% python3 -q
>>> import numpy as np
>>> np.set_printoptions(precision=2, suppress=True, linewidth=160)
>>> tidy = lambda a: np.round(a, 2) + 0
>>> rng = np.random.default_rng(408)
>>> A = rng.normal(size=(23, 5)) + 3 * np.array([1, 7, 9, 9, -2])
>>> tidy(A)
array([[ 2.39, 18.55, 24.63, 27.15, -4.69],
       [ 2.21, 20.06, 27.33, 25.74, -5.26],
       [ 4.4 , 20.33, 27.67, 25.81, -4.79],
       [ 3.93, 21.7 , 28.9 , 28.85, -4.52],
       [ 2.36, 20.39, 27.25, 27.66, -5.36],
       [ 4.05, 21.01, 27.84, 26.36, -7.06],
       [ 4.42, 22.29, 27.3 , 24.9 , -5.96],
       [ 3.51, 20.68, 26.27, 25.59, -6.64],
       [ 2.48, 20.91, 26.28, 27.22, -6.4 ],
       [ 4.36, 21.63, 28.44, 27.52, -6.92],
       [ 2.45, 20.81, 26.5 , 28.28, -6.7 ],
       [ 4.01, 21.58, 26.36, 26.12, -5.01],
       [ 3.48, 19.94, 26.69, 27.13, -5.46],
       [ 3.09, 21.27, 25.8 , 28.38, -5.95],
       [ 4.7 , 21.19, 28.03, 26.08, -4.63],
       [ 2.77, 20.22, 25.2 , 25.71, -6.82],
       [ 3.82, 18.72, 28.49, 28.44, -5.18],
       [ 2.73, 19.56, 28.31, 25.85, -5.83],
       [ 3.01, 19.05, 27.62, 26.98, -5.45],
       [ 1.76, 21.33, 28.45, 26.8 , -5.84],
       [ 1.23, 21.26, 26.6 , 27.05, -6.93],
       [ 3.26, 21.59, 27.76, 26.97, -8.17],
       [ 2.57, 21.69, 26.34, 27.08, -6.87]])
>>> q, r_ = np.linalg.qr(A)
>>> tidy(q.T @ q)
array([[1., 0., 0., 0., 0.],
       [0., 1., 0., 0., 0.],
       [0., 0., 1., 0., 0.],
       [0., 0., 0., 1., 0.],
       [0., 0., 0., 0., 1.]])
>>> q.shape, r_.shape
((23, 5), (5, 5))
>>> np.allclose(r_.T @ r_, A.T @ A)
True
>>> tidy(np.abs(np.diag(r_)))
array([15.83, 26.91,  7.3 ,  5.94,  3.9 ])
>>> tidy(q @ r_)
array([[ 2.39, 18.55, 24.63, 27.15, -4.69],
       [ 2.21, 20.06, 27.33, 25.74, -5.26],
       [ 4.4 , 20.33, 27.67, 25.81, -4.79],
       [ 3.93, 21.7 , 28.9 , 28.85, -4.52],
       [ 2.36, 20.39, 27.25, 27.66, -5.36],
       [ 4.05, 21.01, 27.84, 26.36, -7.06],
       [ 4.42, 22.29, 27.3 , 24.9 , -5.96],
       [ 3.51, 20.68, 26.27, 25.59, -6.64],
       [ 2.48, 20.91, 26.28, 27.22, -6.4 ],
       [ 4.36, 21.63, 28.44, 27.52, -6.92],
       [ 2.45, 20.81, 26.5 , 28.28, -6.7 ],
       [ 4.01, 21.58, 26.36, 26.12, -5.01],
       [ 3.48, 19.94, 26.69, 27.13, -5.46],
       [ 3.09, 21.27, 25.8 , 28.38, -5.95],
       [ 4.7 , 21.19, 28.03, 26.08, -4.63],
       [ 2.77, 20.22, 25.2 , 25.71, -6.82],
       [ 3.82, 18.72, 28.49, 28.44, -5.18],
       [ 2.73, 19.56, 28.31, 25.85, -5.83],
       [ 3.01, 19.05, 27.62, 26.98, -5.45],
       [ 1.76, 21.33, 28.45, 26.8 , -5.84],
       [ 1.23, 21.26, 26.6 , 27.05, -6.93],
       [ 3.26, 21.59, 27.76, 26.97, -8.17],
       [ 2.57, 21.69, 26.34, 27.08, -6.87]])
>>> tidy(r_)
array([[ -15.83,  -95.6 , -125.56, -123.52,   27.04],
       [   0.  ,  -26.91,  -33.8 ,  -35.91,    9.1 ],
       [   0.  ,    0.  ,   -7.3 ,   -5.45,   -0.57],
       [   0.  ,    0.  ,    0.  ,   -5.94,   -0.22],
       [   0.  ,    0.  ,    0.  ,    0.  ,   -3.9 ]])
